>>> import numpy as np
>>> from numpy import linalg as LA
>>> np.set_printoptions(precision=2, suppress=True, linewidth=140, floatmode="fixed")
>>> def tidy(a):
...     return np.round(a, 2) + 0
... 
>>> feats = np.array([[1, 1, -1, -1, -1, -1, 1, 1],
...     [1, 1, 1, 1, -1, -1, -1, -1],
...     [1, -1, 1, -1, -1, 1, -1, 1]])
>>> r0 = np.array([1, 0])
>>> np.convolve(feats[2], r0)
array([ 1, -1,  1, -1, -1,  1, -1,  1,  0])
>>> np.polyval(r0, feats[2])
array([ 1, -1,  1, -1, -1,  1, -1,  1])
>>> np.correlate(feats[2], feats[0], "full")
array([ 1,  0, -1,  0, -3,  0,  3,  0,  3,  0, -3,  0, -1,  0,  1])
>>> out = feats / np.sqrt((feats ** 2).mean(axis=1, keepdims=True))
>>> LA.matrix_rank(feats - feats.mean(axis=1, keepdims=True))
np.int64(3)
>>> tidy(LA.norm(out, axis=1))
array([2.83, 2.83, 2.83])
>>> E = np.loadtxt("mat.csv", delimiter=",")
>>> E
array([[ -4.14, -15.22,  -0.43,   6.13, -10.78],
       [ -5.14, -14.82,   0.23,   4.40,  -9.32],
       [ -4.58, -14.39,   0.60,   5.23, -10.54],
       [ -3.85, -15.31,   1.71,   6.66,  -9.76],
       [ -5.15, -13.47,   0.00,   3.52, -10.53],
       [ -4.90, -13.80,  -1.51,   4.76, -10.47],
       [ -5.99, -16.23,  -0.72,   5.35,  -9.16],
       [ -5.71, -14.86,   0.31,   5.03, -11.00],
       [ -4.11, -14.31,   0.53,   4.40,  -9.62],
       [ -5.39, -14.40,   0.55,   4.65, -11.00],
       [ -4.80, -14.74,   0.82,   7.31,  -9.86],
       [ -5.55, -14.87,   0.54,   4.45,  -9.78],
       [ -4.74, -13.77,   1.97,   4.67, -10.87],
       [ -4.35, -14.72,   0.84,   5.77,  -9.60],
       [ -6.73, -15.52,  -0.04,   3.95, -10.36]])
>>> Xc = (E - E.mean(axis=0)) / E.std(axis=0)
>>> np.argwhere(np.abs(Xc) > 2)
array([[ 5,  2],
       [ 6,  1],
       [10,  3],
       [14,  0]])
>>> coef = LA.lstsq(np.delete(Xc, 1, axis=1), Xc[:, 1])[0]
>>> tidy(1 - np.var(Xc[:, 1] - np.delete(Xc, 1, axis=1) @ coef))
np.float64(0.62)
